>>> import numpy as np
>>> import numpy.linalg as la
>>> np.set_printoptions(precision=2, suppress=True, linewidth=140)
>>> m1 = np.array([[-1.3, -1.2, 0.6, -0.5, -0.5],
...     [1.5, -0.2, 0.7, 0.8, -1.9],
...     [-1.0, -0.1, 1.7, 0.3, -0.1],
...     [2.0, 0.5, 0.3, 0.0, 0.9],
...     [0.9, 0.5, -1.5, -1.3, -1.3]])
>>> x = np.array([2, 1, 1, 2, 2])
>>> h1 = np.maximum(m1 @ x, 0)
>>> print(m1.T @ h1)
[15.15  3.04  2.89  1.04  3.47]
>>> print(np.maximum(m1 @ x, 0) - np.maximum(-m1 @ x, 0))
[-5.2  1.3  0.   6.6 -4.4]
>>> print(np.flatnonzero(h1 > 1e-9))
[1 3]
>>> print(np.maximum(m1 @ (3 * x), 0))
[ 0.   3.9  0.  19.8  0. ]
>>> T = np.stack([m1, -3 * m1, m1[::-1]])
>>> print(np.einsum("bij,cij->bc", T, T))
[[ 26.86 -80.58   4.06]
 [-80.58 241.74 -12.18]
 [  4.06 -12.18  26.86]]
>>> hat = np.triu(np.array([[-2, 0, -2, 0, -3],
...     [-1, -3, -3, 0, -1],
...     [1, -1, -3, 2, -3],
...     [-3, 2, -3, 1, -1],
...     [-1, 2, 2, -1, 2]]), 1) + np.eye(5)
>>> other = hat @ m1 @ la.inv(hat)
>>> print(la.matrix_rank(other))
5
>>> print(hat @ m1 - m1 @ hat)
[[-0.7 -1.3 -5.1  2.1  0.3]
 [ 2.1 -0.2 -1.2 -1.   8.8]
 [ 1.3 -0.5  2.8  0.5  8. ]
 [-0.9 -0.5  7.   0.7  8.7]
 [ 0.   0.   3.3  3.  -2.6]]
>>> Uu, sig, VT = la.svd(m1, full_matrices=False)
>>> print(np.round(Uu.T @ m1 @ VT.T, 2) + 0)
[[3.49 0.   0.   0.   0.  ]
 [0.   2.6  0.   0.   0.  ]
 [0.   0.   2.52 0.   0.  ]
 [0.   0.   0.   0.97 0.  ]
 [0.   0.   0.   0.   0.79]]
>>> print(round(np.sqrt((sig ** 2).sum()), 2), round(la.norm(m1), 2))
5.18 5.18
>>> print(sig)
[3.49 2.6  2.52 0.97 0.79]
>>> print(np.abs(Uu[:, 0]).round(6).argmax())
4
>>> print((sig > 1e-8).sum())
5
>>> rng = np.random.default_rng(28)
>>> mat = rng.normal(size=(12, 3))
>>> mat = 3 * mat / la.norm(mat, axis=1, keepdims=True)
>>> print(mat)
[[-2.93  0.32 -0.56]
 [-1.42  0.79  2.52]
 [-0.03 -2.83  0.98]
 [-1.2   2.6  -0.88]
 [ 0.97 -1.6   2.35]
 [-2.3  -1.64  1.01]
 [ 2.99 -0.08  0.28]
 [-2.75  1.13 -0.38]
 [ 0.82  2.09 -1.99]
 [-0.54  1.93  2.23]
 [ 0.84 -2.23 -1.83]
 [-2.43  0.71  1.6 ]]
>>> r0, r1 = mat[4], mat[5]
>>> print(r0 @ r0)
9.0
>>> print(round(r0 @ r1, 2))
2.76
>>> p = (r0 @ r1) / (r0 @ r0) * r0
>>> print(p)
[ 0.3  -0.49  0.72]
>>> print(np.round(la.norm(r0 + r1) ** 2 + la.norm(r0 - r1) ** 2, 2))
36.0
>>> print(r1 - p)
[-2.6  -1.15  0.29]
>>> d = la.norm(mat[:, None] - mat[None], axis=-1)
>>> print(d[:5, :5])
[[0.   3.46 4.56 2.88 5.23]
 [3.46 0.   4.18 3.86 3.38]
 [4.56 4.18 0.   5.87 2.09]
 [2.88 3.86 5.87 0.   5.72]
 [5.23 3.38 2.09 5.72 0.  ]]
>>> print(d.shape)
(12, 12)
>>> print(la.norm(mat - mat.mean(axis=0), axis=1))
[2.49 2.32 3.05 2.88 3.03 2.45 3.66 2.47 3.48 2.56 3.58 2.2 ]
>>> print(d.mean(axis=1).argmax())
6
>>> print(la.norm(mat, axis=1))
[3. 3. 3. 3. 3. 3. 3. 3. 3. 3. 3. 3.]
>>> W2 = mat[[4, 0]].astype(float)
>>> for _ in range(5):
...     lab = la.norm(mat[:, None] - W2, axis=-1).argmin(axis=1)
...     W2 = np.array([mat[lab == j].mean(axis=0) for j in range(2)])
... 
>>> print(lab)
[1 1 0 1 0 1 0 1 1 1 0 1]
>>> print(np.abs(W2[1] - W2[0]).argmax())
0
>>> print(W2)
[[ 1.19 -1.68  0.45]
 [-1.59  0.99  0.44]]
>>> X = np.loadtxt("arr.csv", delimiter=",")
>>> print(X)
[[ 0.69 -0.28 -0.37]
 [-0.28  0.75 -0.33]
 [-0.37 -0.33  0.56]]
>>> r0, r1 = X[2], X[0]
>>> print(round(r0 @ r0, 2))
0.56
>>> print(round(float(r0 @ r1), 2))
-0.37
>>> p = (r0 @ r1) / (r0 @ r0) * r0
>>> print(np.round(la.norm(r0 + r1) ** 2 + la.norm(r0 - r1) ** 2, 2))
2.5
>>> Uu, sig, VT = la.svd(X)
>>> V = VT[:(sig > 1e-8).sum()]
>>> x = X[1] + 3 * X[0] + rng.integers(2) * np.eye(3)[1]
>>> print(x)
[ 1.78  0.91 -1.44]
>>> print(np.diag(V.T @ V))
[0.69 0.75 0.56]
>>> print(V.T @ V)
[[ 0.69 -0.28 -0.37]
 [-0.28  0.75 -0.33]
 [-0.37 -0.33  0.56]]
>>> print(X @ la.pinv(X) @ X)
[[ 0.69 -0.28 -0.37]
 [-0.28  0.75 -0.33]
 [-0.37 -0.33  0.56]]
>>> A = np.load("dump.npy")
>>> print(A)
[[  1  -3   9 -27]
 [  1  -2   4  -8]
 [  1  -1   1  -1]
 [  1   0   0   0]]
>>> W1 = np.array([[-1, -3, -3, -3, -1, 3],
...     [-3, -3, -3, -2, -3, -1],
...     [2, 3, 0, -2, 0, 1]])
>>> coef = np.array([-5, -1, 2, -5, -1, 4])
>>> H = np.maximum(X @ W1 + coef, 0)
>>> print((H > 0).mean(axis=0))
[0.   0.33 1.   0.   0.33 1.  ]
>>> print(la.matrix_rank(H))
3
>>> print((H > 0).astype(int))
[[0 0 1 0 0 1]
 [0 0 1 0 0 1]
 [0 1 1 0 1 1]]
>>> W2 = np.array([[1, -3], [-1, 1], [3, -2], [-3, -1], [-3, -1], [1, 2]])
>>> print(W1 @ W2)
[[ 8 16]
 [ 5 15]
 [ 6  1]]
>>> print(H @ W2)
[[ 8.3  10.39]
 [ 3.84  2.99]
 [12.21  1.79]]
>>> other = A ** -1
Traceback (most recent call last):
  File "<python-input-69>", line 1, in <module>
    other = A ** -1
            ~~^^~~~
ValueError: Integers to negative integer powers are not allowed.
>>> other = la.inv(A)
>>> print(other.round(2) + 0)
[[ 0.    0.    0.    1.  ]
 [-0.33  1.5  -3.    1.83]
 [-0.5   2.   -2.5   1.  ]
 [-0.17  0.5  -0.5   0.17]]
>>> print(np.round(la.det(A) * other, 2) + 0)
[[  0.   0.   0.  12.]
 [ -4.  18. -36.  22.]
 [ -6.  24. -30.  12.]
 [ -2.   6.  -6.   2.]]
>>> print(np.round(la.inv(other), 2) + 0)
[[  1.  -3.   9. -27.]
 [  1.  -2.   4.  -8.]
 [  1.  -1.   1.  -1.]
 [  1.   0.   0.   0.]]
>>> print(round(la.slogdet(A)[0], 2))
1.0
>>> print(round(float(la.cond(A)), 2))
154.46
>>> W0 = np.loadtxt("w.csv", delimiter=",")
>>> print(W0)
[[ 0.  0.  0.]
 [ 0.  0. -2.]
 [ 0.  0. -2.]
 [ 3.  1. -1.]
 [ 0.  0.  0.]
 [ 0.  0. -2.]
 [ 1.  3. -2.]
 [ 0.  0.  0.]
 [ 0.  0.  0.]
 [-1. -3.  0.]
 [-1. -3.  0.]]
>>> other = np.c_[W0[:, :2] @ np.array([[5, 1], [0, 8]]), np.array([0, 1, 1, -4, -1, 5, -4, -5, -1, -3, -3])]
>>> print(other)
[[  0.   0.   0.]
 [  0.   0.   1.]
 [  0.   0.   1.]
 [ 15.  11.  -4.]
 [  0.   0.  -1.]
 [  0.   0.   5.]
 [  5.  25.  -4.]
 [  0.   0.  -5.]
 [  0.   0.  -1.]
 [ -5. -25.  -3.]
 [ -5. -25.  -3.]]
>>> print(la.matrix_rank(other))
3
>>> print(la.norm(la.qr(W0)[0].T @ other, axis=0) ** 2 / ((other ** 2).sum(axis=0) + 1e-12))
[1.   1.   0.18]
>>> print(np.round(la.norm(other - W0 @ la.lstsq(W0, other)[0], axis=0), 2) + 0)
[0.   0.   9.23]
>>> J = np.load("run7.npy")
>>> print(J)
[[1.   0.9  0.81 0.73 0.66]
 [0.9  1.   0.9  0.81 0.73]
 [0.81 0.9  1.   0.9  0.81]
 [0.73 0.81 0.9  1.   0.9 ]
 [0.66 0.73 0.81 0.9  1.  ]]
>>> O = J.astype(float).copy()
>>> for j in range(5):
...     O[:, j] -= O[:, :j] @ (O[:, :j].T @ O[:, j])
...     O[:, j] /= la.norm(O[:, j])
... 
>>> print(np.round(O.T @ O, 2) + 0)
[[1. 0. 0. 0. 0.]
 [0. 1. 0. 0. 0.]
 [0. 0. 1. 0. 0.]
 [0. 0. 0. 1. 0.]
 [0. 0. 0. 0. 1.]]
>>> print(np.round(O.T @ J, 2) + 0)
[[1.85 1.94 1.95 1.9  1.78]
 [0.   0.18 0.29 0.34 0.35]
 [0.   0.   0.17 0.27 0.3 ]
 [0.   0.   0.   0.16 0.23]
 [0.   0.   0.   0.   0.14]]
>>> hat = np.triu(np.array([[0, -1, -1, 1, -1],
...     [2, 2, 1, 1, -2],
...     [2, -1, 0, 2, -2],
...     [0, 0, 2, -2, -1],
...     [-1, -1, -2, -1, 2]]), 1) + np.eye(5)
>>> other = hat @ J @ la.inv(hat)
>>> print(np.trace(other), np.trace(J))
5.0 5.0
>>> evals, V = la.eig(J)
>>> print(np.round(J @ V[:, 0] - evals[0] * V[:, 0], 2) + 0)
[0. 0. 0. 0. 0.]
>>> print(np.round(np.sort(la.eigvals(J @ J)), 2) + 0)
[ 0.    0.01  0.02  0.2  18.18]
>>> print(np.sort(la.eigvals(J.T)))
[0.06 0.08 0.15 0.45 4.26]
>>> lab = rng.integers(0, 3, 3)
>>> F = np.array([[-2, 0, 2], [-1, 1, -2], [3, 2, 0]]) * (lab[:, None] == lab)
>>> print(F)
[[-2  0  0]
 [ 0  1  0]
 [ 0  0  0]]
>>> print(np.allclose(F @ F.T, F.T @ F))
True
>>> print(F @ F)
[[4 0 0]
 [0 1 0]
 [0 0 0]]
>>> evals, V = la.eigh(F)
>>> x = np.array([-1, -2, -1])
>>> print(la.eigvalsh(F[1:, 1:]))
[0. 1.]
>>> print(V * np.abs(evals) @ V.T)
[[2. 0. 0.]
 [0. 1. 0.]
 [0. 0. 0.]]
>>> print(V * np.maximum(evals, 0) @ V.T)
[[0. 0. 0.]
 [0. 1. 0.]
 [0. 0. 0.]]
>>> print(x @ F @ x)
2
>>> print((np.sign(V[:, -1].round(6)) == np.sign(V[0, -1].round(6))).astype(int))
[1 0 1]
>>> print(np.round(x @ F @ x / (x @ x), 2), evals[0], evals[-1])
0.33 -2.0 1.0
>>> print(np.abs(F).sum(axis=1).max(), np.abs(evals).max())
2 2.0
>>> M = np.load("sample14.npy")
>>> print(M)
[[-15   0  -6   0]
 [  0  25   0  10]
 [-15   0 -12   0]
 [  0  25   0  20]]
>>> x = np.array([1, 0, 2, 0])
>>> h1 = np.maximum(M @ x, 0)
>>> print(np.maximum(M @ (3 * x), 0))
[0 0 0 0]
>>> print(np.sort(la.eigvals(M).real))
[-23.1   -3.9    6.49  38.51]
>>> print((la.matrix_power((M != 0) + (M.T != 0) + np.eye(4), 4) > 0).astype(int))
[[1 0 1 0]
 [0 1 0 1]
 [1 0 1 0]
 [0 1 0 1]]
>>> print(round(float(la.det(M)), 2))
22500.0
